$ ipython --no-banner

In [1]: import numpy as np

In [2]: np.set_printoptions(precision=2, suppress=True, linewidth=200, sign=" ")

In [3]: B = np.array([[1, 0, 2, 2], [2, 0, 2, 0], [0, 2, 1, 1], [2, 0, 2, 2]])

In [4]: arr = B.T @ B

In [5]: arr
Out[5]: 
array([[  9,   0,  10,   6],
       [  0,   4,   2,   2],
       [ 10,   2,  13,   9],
       [  6,   2,   9,   9]])

In [6]: q, R = np.linalg.qr(arr)

In [7]: R
Out[7]: 
array([[-14.73,  -2.17, -18.6 , -13.44],
       [  0.  ,  -4.39,  -2.64,  -3.37],
       [  0.  ,   0.  ,  -1.03,  -3.01],
       [  0.  ,   0.  ,   0.  ,   0.96]])

In [8]: np.round(q @ R, 2) + 0
Out[8]: 
array([[  9.,   0.,  10.,   6.],
       [  0.,   4.,   2.,   2.],
       [ 10.,   2.,  13.,   9.],
       [  6.,   2.,   9.,   9.]])

In [9]: q.shape, R.shape
Out[9]: ((4, 4), (4, 4))

In [10]: np.abs(np.diag(R))
Out[10]: array([ 14.73,   4.39,   1.03,   0.96])

In [11]: round(abs(R[0, 0]), 2), np.round(np.linalg.norm(arr[:, 0]), 2)
Out[11]: (np.float64(14.73), np.float64(14.73))

In [12]: M = np.load("arr.npy")

In [13]: M
Out[13]: 
array([[ 0,  3,  0],
       [ 5,  0,  0],
       [ 0,  0,  9]])

In [14]: B = np.array([[-4, 4, 3], [3, 5, -2]])

In [15]: Z = np.kron(B, M)

In [16]: Z.shape
Out[16]: (6, 9)

In [17]: Z
Out[17]: 
array([[  0, -12,   0,   0,  12,   0,   0,   9,   0],
       [-20,   0,   0,  20,   0,   0,  15,   0,   0],
       [  0,   0, -36,   0,   0,  36,   0,   0,  27],
       [  0,   9,   0,   0,  15,   0,   0,  -6,   0],
       [ 15,   0,   0,  25,   0,   0, -10,   0,   0],
       [  0,   0,  27,   0,   0,  45,   0,   0, -18]])

In [18]: u = np.array([-5, 2])

In [19]: np.correlate(Z[1], Z[0], "full")
Out[19]: array([   0, -180,    0,    0,  -60,    0,    0,  615,    0,    0,  -60,    0,    0, -180,    0,    0,    0])

In [20]: np.convolve(Z[1], u)
Out[20]: array([ 100,  -40,    0, -100,   40,    0,  -75,   30,    0,    0])

In [21]: X = np.load("block9.npy")

In [22]: X
Out[22]: 
array([[ 1.  ,  0.9 ,  0.81,  0.73],
       [ 0.9 ,  1.  ,  0.9 ,  0.81],
       [ 0.81,  0.9 ,  1.  ,  0.9 ],
       [ 0.73,  0.81,  0.9 ,  1.  ]])

In [23]: P = np.triu(np.array([[0, 5, -5, -5], [-3, -1, 4, 2], [2, 5, 3, 1], [-5, 3, -5, 5]]), 1) + np.eye(4)

In [24]: B = P @ X @ np.linalg.inv(P)

In [25]: np.linalg.matrix_rank(B)
Out[25]: np.int64(4)

In [26]: np.round(np.trace(B), 2), np.trace(X)
Out[26]: (np.float64(4.0), np.float64(4.0))

In [27]: K = np.load("sample13.npy")

In [28]: K.round(2) + 0
Out[28]: 
array([[-15.3 ,  -9.1 , -16.96],
       [ -8.61,  -4.84,  -9.95],
       [ -7.73,  -4.29,  -9.02],
       [ -7.32,  -4.03,  -8.58],
       [ -6.75,  -3.68,  -7.98],
       [ -6.47,  -3.51,  -7.68],
       [ -3.84,  -1.9 ,  -4.82],
       [ -1.51,  -0.57,  -2.17],
       [ -0.06,   0.  ,  -0.11],
       [  0.06,   0.  ,   0.13],
       [  0.15,   0.01,   0.3 ],
       [  0.39,   0.06,   0.7 ],
       [  0.64,   0.15,   1.06],
       [  0.7 ,   0.17,   1.15],
       [  2.28,   0.99,   3.07],
       [  3.65,   1.79,   4.62],
       [  4.4 ,   2.24,   5.43],
       [  5.77,   3.08,   6.93],
       [  8.45,   4.75,   9.79],
       [  8.73,   4.92,  10.08],
       [ 11.01,   6.36,  12.48],
       [ 13.5 ,   7.94,  15.08],
       [ 14.91,   8.84,  16.55]])

In [29]: D = np.linalg.norm(K[:, None] - K[None], axis=-1)

In [30]: D.shape
Out[30]: (23, 23)

In [31]: np.linalg.matrix_rank(D ** 2)
Out[31]: np.int64(4)

In [32]: np.flatnonzero(D[13] < D.mean() / 2)
Out[32]: array([  7,   8,   9,  10,  11,  12,  13,  14,  15,  16])

In [33]: D.mean(axis=1).argmax()
Out[33]: np.int64(0)

In [34]: (D + 1e9 * np.eye(23)).round(6).argmin(axis=1)
Out[34]: array([  1,   2,   3,   2,   5,   4,   7,   8,   9,  10,   9,  12,  13,  12,  15,  16,  15,  16,  19,  18,  19,  22,  21])

In [35]: D[:5, :5]
Out[35]: 
array([[  0.  ,  10.58,  11.98,  12.63,  13.53],
       [ 10.58,   0.  ,   1.4 ,   2.05,   2.95],
       [ 11.98,   1.4 ,   0.  ,   0.65,   1.55],
       [ 12.63,   2.05,   0.65,   0.  ,   0.9 ],
       [ 13.53,   2.95,   1.55,   0.9 ,   0.  ]])

In [36]: m1 = np.array([[-0.7, -8.0, 2.0], [-3.0, -5.7, -1.0], [-1.0, -8.0, 2.3]])

In [37]: np.linalg.matrix_power(m1, 3)
Out[37]: 
array([[-132.54, -470.16,   35.54],
       [-205.01, -508.39,  -30.07],
       [-132.57, -470.16,   35.57]])

In [38]: round(np.linalg.det(m1), 2)
Out[38]: np.float64(-11.82)

In [39]: np.round(np.trace(m1), 2)
Out[39]: np.float64(-4.1)

In [40]: (m1 - m1.T) / 2
Out[40]: 
array([[ 0. , -2.5,  1.5],
       [ 2.5,  0. ,  3.5],
       [-1.5, -3.5,  0. ]])

In [41]: np.allclose(m1, m1.T)
Out[41]: False

In [42]: round(float(np.abs(np.linalg.eigvals(m1)).max()), 2)
Out[42]: 8.85

In [43]: np.sort(np.abs(np.linalg.eigvals(m1)))
Out[43]: array([ 0.3 ,  4.45,  8.85])

In [44]: P = np.triu(np.array([[2, 2, 2], [2, 3, 2], [2, 3, 0]]), 1) + np.eye(3)

In [45]: B = P @ m1 @ np.linalg.inv(P)

In [46]: np.linalg.matrix_rank(B)
Out[46]: np.int64(3)

In [47]: np.round(np.trace(B), 2), round(np.trace(m1), 2)
Out[47]: (np.float64(-4.1), np.float64(-4.1))

In [48]: W0 = np.array([[1, 0, 0], [0, 1, 0], [0, 0, 2]])

In [49]: U, sig, Vt = np.linalg.svd(W0, full_matrices=False)

In [50]: np.abs(Vt[0])
Out[50]: array([ 0.,  0.,  1.])

In [51]: sig
Out[51]: array([ 2.,  1.,  1.])

In [52]: (sig > 1e-8).sum()
Out[52]: np.int64(3)

In [53]: U.T @ W0 @ Vt.T
Out[53]: 
array([[ 2.,  0.,  0.],
       [ 0.,  1.,  0.],
       [ 0.,  0.,  1.]])

In [54]: np.allclose(U * sig @ Vt, W0)
Out[54]: True

In [55]: np.abs(U[:, 0]).round(6).argmax()
Out[55]: np.int64(2)

In [56]: U, sig, Vt = np.linalg.svd(arr)

In [57]: sig
Out[57]: array([ 27.72,   4.88,   2.18,   0.22])

In [58]: np.argmax(sig[:-1] / (sig[1:] + 1e-6)) + 1
Out[58]: np.int64(3)

In [59]: B = U[:, :3] @ np.diag(sig[:3]) @ Vt[:3]

In [60]: np.linalg.matrix_rank(arr, rtol=0.05)
Out[60]: np.int64(3)

In [61]: round(float(np.linalg.norm(arr - B) / np.linalg.norm(arr)), 2)
Out[61]: 0.01

In [62]: B
Out[62]: 
array([[ 8.91, -0.04, 10.1 ,  5.97],
       [-0.04,  3.99,  2.04,  1.99],
       [10.1 ,  2.04, 12.9 ,  9.03],
       [ 5.97,  1.99,  9.03,  8.99]])

In [63]: B = np.linalg.inv(W0)

In [64]: W0 @ B
Out[64]: 
array([[ 1.,  0.,  0.],
       [ 0.,  1.,  0.],
       [ 0.,  0.,  1.]])

In [65]: np.allclose(B, W0.T)
Out[65]: False

In [66]: B
Out[66]: 
array([[ 1. ,  0. ,  0. ],
       [ 0. ,  1. ,  0. ],
       [ 0. ,  0. ,  0.5]])

In [67]: w1 = np.array([[3, -3, 1, 2, -4], [1, -5, 4, -3, -2], [-4, 4, -5, -4, 0]])

In [68]: b = np.array([-1, 2, -1, -1, 0])

In [69]: hid = np.maximum(B @ w1 + b, 0)

In [70]: hid
Out[70]: 
array([[ 2.,  0.,  0.,  1.,  0.],
       [ 0.,  0.,  3.,  0.,  0.],
       [ 0.,  4.,  0.,  0.,  0.]])

In [71]: np.linalg.matrix_rank(hid)
Out[71]: np.int64(3)

In [72]: Z = np.array([[0, 1, 2], [2, 2, 1], [0, 1, 2], [1, 1, 1], [2, 2, 0]])

In [73]: w1 @ Z
Out[73]: 
array([[-12,  -8,   7],
       [-17, -12,   2],
       [  4,  -5, -18]])

In [74]: F = np.load("x.npy")

In [75]: F
Out[75]: 
array([[-2, -3],
       [ 0, -1]])

In [76]: np.linalg.matrix_power(F - np.diag(np.diag(F)), 2)
Out[76]: 
array([[ 0,  0],
       [ 0,  0]])

In [77]: [int(np.linalg.matrix_rank(np.linalg.matrix_power(F, p))) for p in range(1, 3)]
Out[77]: [2, 2]

In [78]: F @ F
Out[78]: 
array([[ 4,  9],
       [ 0,  1]])

In [79]: F.shape
Out[79]: (2, 2)

In [80]: np.linalg.rank(F)
---------------------------------------------------------------------------
AttributeError                            Traceback (most recent call last)
Cell In[80], line 1
----> 1 np.linalg.rank(F)

AttributeError: module 'numpy.linalg' has no attribute 'rank'

In [81]: F.sum(axis=1)
Out[81]: array([-5, -1])

In [82]: F.mean(axis=0)
Out[82]: array([-1., -2.])

In [83]: np.unravel_index(np.abs(F).argmax(), F.shape)
Out[83]: (np.int64(0), np.int64(1))

In [84]: np.linalg.svd(F, compute_uv=False)
Out[84]: array([ 3.7 ,  0.54])

In [85]: F.sum(axis=0)
Out[85]: array([-2, -4])

In [86]: round(float(np.linalg.norm(F)), 2)
Out[86]: 3.74

In [87]: np.abs(F).max()
Out[87]: np.int64(3)

In [88]: J = np.load("a.npy")

In [89]: J
Out[89]: 
array([[-2.03,  1.89,  1.11],
       [-1.84,  1.93,  0.99],
       [-1.93,  1.98,  1.05],
       [-1.98,  1.93,  0.96],
       [-2.04,  1.84,  0.96],
       [-2.15,  2.  ,  1.11],
       [ 1.  , -1.05, -0.77],
       [ 1.03, -1.02, -1.  ],
       [ 0.99, -0.97, -0.82],
       [ 0.89, -1.02, -1.07],
       [ 1.2 , -0.91, -1.  ],
       [ 0.84, -1.  , -0.85],
       [ 0.13, -1.16, -1.06],
       [ 0.01, -1.29, -1.09],
       [ 0.03, -1.09, -0.93],
       [-0.1 , -0.96, -0.83],
       [ 0.  , -0.95, -0.97],
       [-0.03, -1.03, -0.8 ]])

In [90]: cen = (J - J.mean(axis=0)) / J.std(axis=0)

In [91]: np.argwhere(np.abs(cen) > 2)
Out[91]: array([], shape=(0, 2), dtype=int64)

In [92]: cen.std(axis=0)
Out[92]: array([ 1.,  1.,  1.])

In [93]: b = np.linalg.lstsq(np.delete(cen, 0, axis=1), cen[:, 0])[0]

In [94]: b
Out[94]: array([-0.09, -0.85])

In [95]: cen = J - J.mean(axis=0)

In [96]: V = np.linalg.svd(cen)[2][:1]

In [97]: B = cen - cen @ V.T @ V

In [98]: np.diag(V.T @ V)
Out[98]: array([ 0.35,  0.45,  0.2 ])

In [99]: round(np.linalg.norm(B) / np.linalg.norm(cen), 2)
Out[99]: np.float64(0.17)

In [100]: (cen @ V.T).std(axis=0)
Out[100]: array([ 2.06])

In [101]: B.std(axis=0)
Out[101]: array([ 0.29,  0.19,  0.12])

In [102]: np.linalg.norm(B, axis=1).round(6).argmax()
Out[102]: np.int64(10)

In [103]: Z = J[[7, 1]].astype(float)

In [104]: for _ in range(5):
     ...:     lab = np.linalg.norm(J[:, None] - Z, axis=-1).argmin(axis=1)
     ...:     Z = np.array([J[lab == j].mean(axis=0) for j in range(2)])
     ...: 

In [105]: lab
Out[105]: array([ 1,  1,  1,  1,  1,  1,  0,  0,  0,  0,  0,  0,  0,  0,  0,  0,  0,  0])

In [106]: np.bincount(lab)
Out[106]: array([ 12,   6])

In [107]: cen = J - J.mean(axis=0)

In [108]: U, sig, Vt = np.linalg.svd(cen, full_matrices=False)

In [109]: round(float((sig ** 2).sum() ** 2 / (sig ** 4).sum()), 2)
Out[109]: 1.06

In [110]: Vt[0] * np.sign(Vt[0, np.abs(Vt[0]).argmax()])
Out[110]: array([-0.59,  0.67,  0.45])

In [111]: sig
Out[111]: array([ 8.74,  1.52,  0.31])

In [112]: np.searchsorted(np.cumsum(sig ** 2) / (sig ** 2).sum(), 0.9) + 1
Out[112]: np.int64(1)

In [113]: np.round(cen.mean(axis=0), 2) + 0
Out[113]: array([ 0.,  0.,  0.])

In [114]: np.abs(Vt[0]).argmax()
Out[114]: np.int64(1)

In [115]: np.abs(U[:, 0]).argmax()
Out[115]: np.int64(5)
